>>> import numpy as np
>>> np.set_printoptions(suppress=True, linewidth=200)
>>> tidy = lambda a: np.round(a, 3) + 0
>>> E = np.array([[-1, -8, -1, -8, -1, -8],
...     [-1, -8, -1, -8, -1, -8],
...     [-7, 3, -7, 3, -7, 3],
...     [-1, -8, -1, -8, -1, -8],
...     [-1, -8, -1, -8, -1, -8],
...     [-7, 3, -7, 3, -7, 3]])
>>> E
array([[-1, -8, -1, -8, -1, -8],
       [-1, -8, -1, -8, -1, -8],
       [-7,  3, -7,  3, -7,  3],
       [-1, -8, -1, -8, -1, -8],
       [-1, -8, -1, -8, -1, -8],
       [-7,  3, -7,  3, -7,  3]])
>>> # looks like rank 2
>>> rng = np.random.default_rng(94806)
>>> idx = rng.permutation(6)
>>> idx
array([2, 0, 5, 4, 1, 3])
>>> Y = E[idx][:, idx]
>>> tidy(np.sort(np.abs(np.linalg.eigvals(Y))))
array([ 0.,  0.,  0.,  0.,  0., 22.])
>>> Y
array([[-7, -7,  3, -7,  3,  3],
       [-1, -1, -8, -1, -8, -8],
       [-7, -7,  3, -7,  3,  3],
       [-1, -1, -8, -1, -8, -8],
       [-1, -1, -8, -1, -8, -8],
       [-1, -1, -8, -1, -8, -8]])
>>> tidy(np.linalg.det(Y)), tidy(np.linalg.det(E[idx]))
(np.float64(0.0), np.float64(0.0))
>>> J = np.loadtxt("dump.csv", delimiter=",")
>>> J
array([[-0.991,  0.901, -0.856, -0.454, -0.438,  0.965,  0.894, -0.818, -0.831, -0.585],
       [ 0.901, -0.291,  0.726,  0.821,  0.119, -0.97 , -0.933,  0.953,  0.901, -0.493],
       [-1.   ,  0.985,  0.993,  0.996, -0.941,  0.686, -0.994, -0.885,  0.558, -0.885],
       [-0.959,  0.291, -0.11 , -0.653, -0.345,  0.983,  0.818, -0.989, -0.907,  0.675],
       [ 0.843, -0.38 , -0.995, -0.977,  0.711,  0.273,  0.993,  0.749, -0.706, -0.03 ],
       [ 0.915, -0.827,  0.197, -0.537,  0.414, -0.327,  0.159, -0.139, -0.04 ,  0.753],
       [ 0.998, -0.917,  0.986,  0.943,  0.363, -0.998, -0.996,  0.982,  0.985,  0.226],
       [ 0.   ,  0.   ,  0.   ,  0.   ,  0.   ,  0.   ,  0.   ,  0.   ,  0.   ,  0.   ],
       [-0.99 ,  0.977, -0.943,  0.217, -0.462,  0.68 ,  0.735,  0.611, -0.31 , -0.965],
       [ 0.235,  0.537,  0.894,  0.972, -0.345, -0.969, -0.986,  0.958,  0.947, -0.856],
       [ 0.956, -0.762, -1.   , -0.999,  0.879,  0.731,  1.   ,  0.544, -0.937,  0.544]])
>>> x0 = np.array([0, 9, 9, 5, 7, 2, 0, 4, 3, 0])
>>> rhs = J @ x0
>>> b, lr = np.zeros(10), 1 / np.linalg.norm(J, 2) ** 2
>>> for i in range(25):
...     b -= lr * J.T @ (J @ b - rhs)
...     if i % 5 == 0: print(i, round(np.linalg.norm(J @ b - rhs), 3))
... 
0 8.591
5 4.933
10 4.428
15 4.112
20 3.845
>>> tidy(b)
array([-0.241,  1.761,  3.373,  3.67 , -1.432, -0.262, -3.136,  2.647,  2.416, -2.558])
